$ python3 -q
>>> import numpy as np
>>> np.set_printoptions(suppress=True, linewidth=140)
>>> A2 = np.array([[1, 1], [1, -1]])
>>> rng = np.random.default_rng(23501)
>>> K = np.kron(A2, np.kron(A2, A2))[rng.permutation(8)][:8]
>>> K
array([[ 1,  1,  1,  1, -1, -1, -1, -1],
       [ 1, -1,  1, -1, -1,  1, -1,  1],
       [ 1,  1, -1, -1, -1, -1,  1,  1],
       [ 1, -1, -1,  1, -1,  1,  1, -1],
       [ 1,  1, -1, -1,  1,  1, -1, -1],
       [ 1, -1,  1, -1,  1, -1,  1, -1],
       [ 1, -1, -1,  1,  1, -1, -1,  1],
       [ 1,  1,  1,  1,  1,  1,  1,  1]])
>>> Q, evecs = np.linalg.qr(K[:, :5])[0], np.linalg.qr(K[:, 5:])[0]
>>> sv = np.linalg.svd(Q.T @ evecs, compute_uv=False)
>>> sv.round(2) + 0
array([0., 0., 0.])
>>> print(np.round(np.linalg.norm(K, axis=0), 2))
[2.83 2.83 2.83 2.83 2.83 2.83 2.83 2.83]
>>> print(K @ K.T)
[[8 0 0 0 0 0 0 0]
 [0 8 0 0 0 0 0 0]
 [0 0 8 0 0 0 0 0]
 [0 0 0 8 0 0 0 0]
 [0 0 0 0 8 0 0 0]
 [0 0 0 0 0 8 0 0]
 [0 0 0 0 0 0 8 0]
 [0 0 0 0 0 0 0 8]]
>>> np.round(np.linalg.pinv(K), 2)
array([[ 0.12,  0.12,  0.12,  0.12,  0.12,  0.12,  0.12,  0.12],
       [ 0.12, -0.13,  0.12, -0.12,  0.12, -0.13, -0.12,  0.12],
       [ 0.12,  0.13, -0.13, -0.12, -0.12,  0.12, -0.13,  0.12],
       [ 0.12, -0.12, -0.13,  0.13, -0.13, -0.12,  0.12,  0.12],
       [-0.13, -0.12, -0.12, -0.12,  0.13,  0.13,  0.13,  0.12],
       [-0.12,  0.13, -0.12,  0.12,  0.13, -0.13, -0.13,  0.12],
       [-0.12, -0.13,  0.12,  0.13, -0.12,  0.12, -0.12,  0.12],
       [-0.12,  0.12,  0.13, -0.13, -0.13, -0.12,  0.12,  0.13]])
>>> z = rng.permutation(8)
>>> print(z)
[4 7 3 6 5 2 0 1]
>>> A2 = K[z][:, z]
>>> np.diag(A2)
array([ 1,  1,  1, -1, -1, -1,  1, -1])
>>> np.round(np.sort(np.abs(np.linalg.eigvals(A2))), 2)
array([2.83, 2.83, 2.83, 2.83, 2.83, 2.83, 2.83, 2.83])
>>> np.trace(A2)
np.int64(0)
>>> np.allclose(A2, K)
False
>>> data = np.loadtxt("dump.csv", delimiter=",")
>>> data
array([[ 1.51, -2.01, -1.08,  0.43, -0.01,  2.06,  1.7 , -0.19,  0.31,  2.51,  0.  ,  0.67,  2.9 , -4.23],
       [-5.2 ,  2.02, -1.83,  0.65,  0.25, -0.33,  2.57, -1.61,  0.63, -0.6 , -2.84,  1.48,  3.41,  2.57],
       [-1.77,  0.28,  2.47, -2.49,  1.02,  3.89, -1.03,  0.34, -3.67, -3.24,  0.19, -2.05, -0.13, -1.31],
       [-2.49, -0.83, -0.32,  2.14,  0.38, -3.83, -0.33,  1.16, -3.81,  2.52,  3.05,  0.  , -1.41, -2.73],
       [-2.15, -3.47, -1.97, -2.2 ,  1.68,  2.33, -2.09,  1.09,  0.22,  1.39,  0.69,  2.83, -2.01,  3.14],
       [-0.06,  1.04,  1.08, -1.88,  0.38,  2.69,  1.98,  2.11,  1.83,  0.53,  1.51, -4.93,  0.77,  3.19]])
>>> u = np.array([7, 8])
>>> np.round(np.cross(data[0, :3], data[1, :3]), 2)
array([ 5.86,  8.38, -7.4 ])
>>> u, g = data[2], data[4]
>>> np.round(u @ u, 2)
np.float64(62.8)
>>> print(round(float(u @ g), 2))
1.91
>>> p = (u @ g) / (u @ u) * u
>>> round(np.linalg.norm(u + g) ** 2 + np.linalg.norm(u - g) ** 2, 2)
np.float64(252.71)
>>> np.round(g - p, 2)
array([-2.1 , -3.48, -2.05, -2.12,  1.65,  2.21, -2.06,  1.08,  0.33,  1.49,  0.68,  2.89, -2.01,  3.18])
>>> A2 = np.array([[3, 3],
...     [3, 2],
...     [3, 3],
...     [-2, -2],
...     [2, -1],
...     [3, -2],
...     [0, -3],
...     [-2, -2],
...     [-3, 1],
...     [-2, 1],
...     [-3, -3],
...     [-2, 0],
...     [-2, 3],
...     [0, -2]])
>>> print(np.round(A2.T @ data.T, 2))
[[-12.15 -15.55  42.23 -28.19 -17.35  11.79]
 [  7.56  -8.79  -4.   -17.63 -29.92 -13.26]]
>>> np.linalg.matrix_rank(data @ A2)
np.int64(2)
>>> A2 @ data
Traceback (most recent call last):
  File "<python-input-32>", line 1, in <module>
    A2 @ data
    ~~~^~~~~~
ValueError: matmul: Input operand 1 has a mismatch in its core dimension 0, with gufunc signature (n?,k),(k,m?)->(n?,m?) (size 6 is different from 2)
>>> np.round(np.einsum("ij->j", data), 2)
array([-10.16,  -2.97,  -1.65,  -3.35,   3.7 ,   6.81,   2.8 ,   2.9 ,  -4.49,   3.11,   2.6 ,  -2.  ,   3.53,   0.63])
>>> np.round(data @ A2, 2)
array([[-12.15,   7.56],
       [-15.55,  -8.79],
       [ 42.23,  -4.  ],
       [-28.19, -17.63],
       [-17.35, -29.92],
       [ 11.79, -13.26]])
>>> np.vstack([data, A2.T]).shape
(8, 14)
>>> def softmax(z):
...     e = np.exp(z - z.max(axis=-1, keepdims=True))
...     return e / e.sum(axis=-1, keepdims=True)
... 
>>> print(np.round(softmax(data).sum(axis=1), 2))
[1. 1. 1. 1. 1. 1.]
>>> print(np.round(softmax(10 * data[5]), 2) + 0)
[0.   0.   0.   0.   0.   0.01 0.   0.   0.   0.   0.   0.   0.   0.99]
>>> att = data @ data.T / np.sqrt(14)
>>> softmax(att).round(6).argmax(axis=1)
array([0, 1, 2, 3, 4, 5])
>>> np.round(softmax(att)[5] @ data, 2)
array([-0.06,  1.04,  1.08, -1.88,  0.38,  2.69,  1.98,  2.11,  1.83,  0.53,  1.51, -4.93,  0.77,  3.19])
>>> J = np.loadtxt("test18.csv", delimiter=",")
>>> print(J)
[[ 0.  0. -2.  1.]
 [ 0.  0. -1. -3.]
 [ 4. -2. -4.  2.]
 [ 2.  6. -2. -6.]]
>>> A2 = J / np.sqrt((J ** 2).mean(axis=1, keepdims=True))
>>> np.round(np.linalg.norm(A2, axis=1), 2)
array([2., 2., 2., 2.])
>>> np.linalg.matrix_rank(A2) == np.linalg.matrix_rank(J)
np.True_
>>> A2 = J / np.linalg.norm(J, axis=1, keepdims=True)
>>> C2 = A2 @ A2.T
>>> np.round(np.linalg.norm(A2, axis=1), 2)
array([1., 1., 1., 1.])
>>> np.argwhere(np.triu(np.abs(C2) > 0.95, 1))
array([], shape=(0, 2), dtype=int64)
>>> print(C2[3].round(2))
[-0.1   0.71 -0.14  1.  ]
>>> print(C2.round(2))
[[ 1.   -0.14  0.71 -0.1 ]
 [-0.14  1.   -0.1   0.71]
 [ 0.71 -0.1   1.   -0.14]
 [-0.1   0.71 -0.14  1.  ]]
>>> z = rng.permutation(4)
>>> z
array([0, 2, 3, 1])
>>> A2 = J[z][:, z]
>>> A2
array([[ 0., -2.,  1.,  0.],
       [ 4., -4.,  2., -2.],
       [ 2., -2., -6.,  6.],
       [ 0., -1., -3.,  0.]])
>>> np.round(np.linalg.det(A2), 2), round(float(np.linalg.det(J[z])), 2)
(np.float64(196.0), 196.0)
>>> np.allclose(A2, J)
False
>>> x0 = np.array([0, 1, 1, 0])
>>> target = A2 @ x0
>>> target
array([-1., -2., -8., -4.])
>>> np.round(np.linalg.solve(A2, A2[:, 1]), 2)
array([ 0.,  1., -0., -0.])
>>> np.round(np.linalg.solve(A2, target + A2[:, 2]), 2)
array([ 0.,  1.,  2., -0.])
>>> u = np.array([0, -1, -2, 0])
>>> A2 = J + np.outer(u, np.eye(4)[2])
>>> A2
array([[ 0.,  0., -2.,  1.],
       [ 0.,  0., -2., -3.],
       [ 4., -2., -6.,  2.],
       [ 2.,  6., -2., -6.]])
>>> np.linalg.matrix_rank(np.linalg.inv(A2) - np.linalg.inv(J), tol=1e-8)
np.int64(1)
>>> feats = np.array([[0, 0, 0, 0, 0, 0, 0, 4],
...     [0, 0, 0, 0, 2, 0, 0, 0],
...     [0, 0, 4, 0, 0, 0, 0, 0],
...     [1, 0, 0, 0, 0, 0, 0, 0],
...     [0, 1, 0, 0, 0, 0, 0, 0],
...     [0, 0, 0, 1, 0, 0, 0, 0],
...     [0, 0, 0, 0, 0, 0, 4, 0],
...     [0, 0, 0, 0, 0, 4, 0, 0]])
>>> # 4 groups of indices that never mix
>>> Q, r_ = np.linalg.qr(feats)
>>> print(Q.shape, r_.shape)
(8, 8) (8, 8)
>>> Q.T @ Q
array([[1., 0., 0., 0., 0., 0., 0., 0.],
       [0., 1., 0., 0., 0., 0., 0., 0.],
       [0., 0., 1., 0., 0., 0., 0., 0.],
       [0., 0., 0., 1., 0., 0., 0., 0.],
       [0., 0., 0., 0., 1., 0., 0., 0.],
       [0., 0., 0., 0., 0., 1., 0., 0.],
       [0., 0., 0., 0., 0., 0., 1., 0.],
       [0., 0., 0., 0., 0., 0., 0., 1.]])
>>> Uu, sv, Vt = np.linalg.svd(feats, full_matrices=False)
>>> np.round(np.cumsum(sv ** 2) / np.sum(sv ** 2), 2)
array([0.23, 0.45, 0.68, 0.9 , 0.96, 0.97, 0.99, 1.  ])
>>> Uu.shape, sv.shape, Vt.shape
((8, 8), (8,), (8, 8))
>>> feats @ feats
array([[ 0,  0,  0,  0,  0, 16,  0,  0],
       [ 0,  2,  0,  0,  0,  0,  0,  0],
       [ 0,  0, 16,  0,  0,  0,  0,  0],
       [ 0,  0,  0,  0,  0,  0,  0,  4],
       [ 0,  0,  0,  0,  2,  0,  0,  0],
       [ 1,  0,  0,  0,  0,  0,  0,  0],
       [ 0,  0,  0,  0,  0,  0, 16,  0],
       [ 0,  0,  0,  4,  0,  0,  0,  0]])
>>> round(np.linalg.det(feats), 2)
np.float64(512.0)
>>> print(np.flatnonzero(np.linalg.matrix_power((feats != 0) + (feats.T != 0) + np.eye(8), 8)[6]))
[6]
>>> print(feats @ feats.T)
[[16  0  0  0  0  0  0  0]
 [ 0  4  0  0  0  0  0  0]
 [ 0  0 16  0  0  0  0  0]
 [ 0  0  0  1  0  0  0  0]
 [ 0  0  0  0  1  0  0  0]
 [ 0  0  0  0  0  1  0  0]
 [ 0  0  0  0  0  0 16  0]
 [ 0  0  0  0  0  0  0 16]]
>>> np.round(np.linalg.pinv(feats), 2)
array([[0.  , 0.  , 0.  , 1.  , 0.  , 0.  , 0.  , 0.  ],
       [0.  , 0.  , 0.  , 0.  , 1.  , 0.  , 0.  , 0.  ],
       [0.  , 0.  , 0.25, 0.  , 0.  , 0.  , 0.  , 0.  ],
       [0.  , 0.  , 0.  , 0.  , 0.  , 1.  , 0.  , 0.  ],
       [0.  , 0.5 , 0.  , 0.  , 0.  , 0.  , 0.  , 0.  ],
       [0.  , 0.  , 0.  , 0.  , 0.  , 0.  , 0.  , 0.25],
       [0.  , 0.  , 0.  , 0.  , 0.  , 0.  , 0.25, 0.  ],
       [0.25, 0.  , 0.  , 0.  , 0.  , 0.  , 0.  , 0.  ]])
>>> u = np.array([2, 0, 3, 3, 3, 1, 3, 1])
>>> A2 = feats + np.outer(u, np.eye(8)[3])
>>> round(np.linalg.det(A2) / np.linalg.det(feats), 2), round(float(1 + np.linalg.solve(feats, u)[3]), 2)
(np.float64(2.0), 2.0)
>>> print(np.linalg.matrix_rank(A2 - feats))
1
>>> A2
array([[0., 0., 0., 2., 0., 0., 0., 4.],
       [0., 0., 0., 0., 2., 0., 0., 0.],
       [0., 0., 4., 3., 0., 0., 0., 0.],
       [1., 0., 0., 3., 0., 0., 0., 0.],
       [0., 1., 0., 3., 0., 0., 0., 0.],
       [0., 0., 0., 2., 0., 0., 0., 0.],
       [0., 0., 0., 3., 0., 0., 4., 0.],
       [0., 0., 0., 1., 0., 4., 0., 0.]])
>>> np.linalg.matrix_rank(np.linalg.inv(A2) - np.linalg.inv(feats), tol=1e-8)
np.int64(1)
>>> W0 = np.load("a.npy")
>>> W0
array([[1.  , 0.5 , 0.25, 0.12],
       [0.5 , 1.  , 0.5 , 0.25],
       [0.25, 0.5 , 1.  , 0.5 ],
       [0.12, 0.25, 0.5 , 1.  ]])
>>> evals, evecs = np.linalg.eigh(W0)
>>> x0 = np.array([1, 0, 3, 1])
>>> print(np.round(np.linalg.eigvalsh(W0[1:, 1:]), 2))
[0.41 0.75 1.84]
>>> round(float(x0 @ W0 @ x0), 2)
15.74
>>> np.round(evecs * np.sqrt(evals) @ evecs.T, 2)
array([[0.96, 0.25, 0.09, 0.04],
       [0.25, 0.93, 0.24, 0.09],
       [0.09, 0.24, 0.93, 0.25],
       [0.04, 0.09, 0.25, 0.96]])
>>> print(np.round(x0 @ W0 @ x0 / (x0 @ x0), 2), round(evals[0], 2), np.round(evals[-1], 2))
1.43 0.38 2.08
>>> print(np.round(evecs * np.maximum(evals, 0) @ evecs.T, 2))
[[1.   0.5  0.25 0.12]
 [0.5  1.   0.5  0.25]
 [0.25 0.5  1.   0.5 ]
 [0.12 0.25 0.5  1.  ]]
>>> (np.sign(evecs[:, -1].round(6)) == np.sign(evecs[0, -1].round(6))).astype(int)
array([1, 1, 1, 1])
>>> X = np.loadtxt("data.csv", delimiter=",")
>>> X
array([[ 6.,  3.,  5.,  4.,  6.,  5.,  7.,  7.,  5.,  3.,  5.,  3.,  6.,  4.],
       [ 6.,  3.,  5.,  4.,  6.,  5.,  7.,  7.,  5.,  3.,  5.,  3.,  6.,  4.],
       [ 4.,  1.,  3.,  2.,  4.,  3.,  5.,  5.,  3.,  1.,  3.,  1.,  4.,  2.],
       [ 2., -1.,  1.,  0.,  2.,  1.,  3.,  3.,  1., -1.,  1., -1.,  2.,  0.],
       [ 6.,  3.,  5.,  4.,  6.,  5.,  7.,  7.,  5.,  3.,  5.,  3.,  6.,  4.],
       [ 4.,  1.,  3.,  2.,  4.,  3.,  5.,  5.,  3.,  1.,  3.,  1.,  4.,  2.],
       [ 3.,  0.,  2.,  1.,  3.,  2.,  4.,  4.,  2.,  0.,  2.,  0.,  3.,  1.],
       [ 1., -2.,  0., -1.,  1.,  0.,  2.,  2.,  0., -2.,  0., -2.,  1., -1.]])
>>> Uu, sv, Vt = np.linalg.svd(X)
>>> evecs = Vt[:(sv > 1e-8).sum()]
>>> x0 = X[0] + -1 * X[3] + rng.integers(2) * np.eye(14)[0]
>>> x0
array([4., 4., 4., 4., 4., 4., 4., 4., 4., 4., 4., 4., 4., 4.])
>>> np.round(np.diag(evecs.T @ evecs), 2)
array([0.12, 0.22, 0.07, 0.11, 0.12, 0.07, 0.24, 0.24, 0.07, 0.22, 0.07, 0.22, 0.12, 0.11])
>>> print(np.round(np.linalg.norm(x0 - evecs.T @ evecs @ x0), 2))
0.0
>>> np.round(softmax(X[1]), 2) + 0
array([0.1 , 0.  , 0.04, 0.01, 0.1 , 0.04, 0.26, 0.26, 0.04, 0.  , 0.04, 0.  , 0.1 , 0.01])
>>> np.round(softmax(10 * X[1]), 2) + 0
array([0. , 0. , 0. , 0. , 0. , 0. , 0.5, 0.5, 0. , 0. , 0. , 0. , 0. , 0. ])
>>> att = X @ X.T / np.sqrt(14)
>>> print(np.round(softmax(att), 2) + 0)
[[0.33 0.33 0.   0.   0.33 0.   0.   0.  ]
 [0.33 0.33 0.   0.   0.33 0.   0.   0.  ]
 [0.33 0.33 0.   0.   0.33 0.   0.   0.  ]
 [0.33 0.33 0.   0.   0.33 0.   0.   0.  ]
 [0.33 0.33 0.   0.   0.33 0.   0.   0.  ]
 [0.33 0.33 0.   0.   0.33 0.   0.   0.  ]
 [0.33 0.33 0.   0.   0.33 0.   0.   0.  ]
 [0.07 0.07 0.11 0.19 0.07 0.11 0.15 0.25]]
>>> print(softmax(att).round(6).argmax(axis=1))
[0 0 0 0 0 0 0 7]
>>> np.round(softmax(att + np.triu(np.full(att.shape, -np.inf), 1)), 2) + 0
array([[1.  , 0.  , 0.  , 0.  , 0.  , 0.  , 0.  , 0.  ],
       [0.5 , 0.5 , 0.  , 0.  , 0.  , 0.  , 0.  , 0.  ],
       [0.5 , 0.5 , 0.  , 0.  , 0.  , 0.  , 0.  , 0.  ],
       [0.5 , 0.5 , 0.  , 0.  , 0.  , 0.  , 0.  , 0.  ],
       [0.33, 0.33, 0.  , 0.  , 0.33, 0.  , 0.  , 0.  ],
       [0.33, 0.33, 0.  , 0.  , 0.33, 0.  , 0.  , 0.  ],
       [0.33, 0.33, 0.  , 0.  , 0.33, 0.  , 0.  , 0.  ],
       [0.07, 0.07, 0.11, 0.19, 0.07, 0.11, 0.15, 0.25]])
>>> arr = np.load("case15.npy")
>>> arr
array([[ 2.,  2.,  0.,  0.,  0.,  0.,  0.],
       [ 3.,  1.,  0.,  0.,  0.,  0.,  0.],
       [ 0.,  0.,  1.,  0., -2., -1., -2.],
       [ 0.,  0., -2., -2.,  0.,  1.,  0.],
       [ 0.,  0.,  2.,  1., -2.,  0., -1.],
       [ 0.,  0.,  2.,  1., -1., -2.,  1.],
       [ 0.,  0., -2., -1.,  1., -2.,  0.]])
>>> A2 = arr[0, 0] * arr[1:] - np.outer(arr[1:, 0], arr[0])
>>> A2
array([[ 0., -4.,  0.,  0.,  0.,  0.,  0.],
       [ 0.,  0.,  2.,  0., -4., -2., -4.],
       [ 0.,  0., -4., -4.,  0.,  2.,  0.],
       [ 0.,  0.,  4.,  2., -4.,  0., -2.],
       [ 0.,  0.,  4.,  2., -2., -4.,  2.],
       [ 0.,  0., -4., -2.,  2., -4.,  0.]])
>>> arr[:, 0] / arr[0, 0]
array([1. , 1.5, 0. , 0. , 0. , 0. , 0. ])
>>> np.flatnonzero(~A2.round(6).any(axis=1))
array([], dtype=int64)
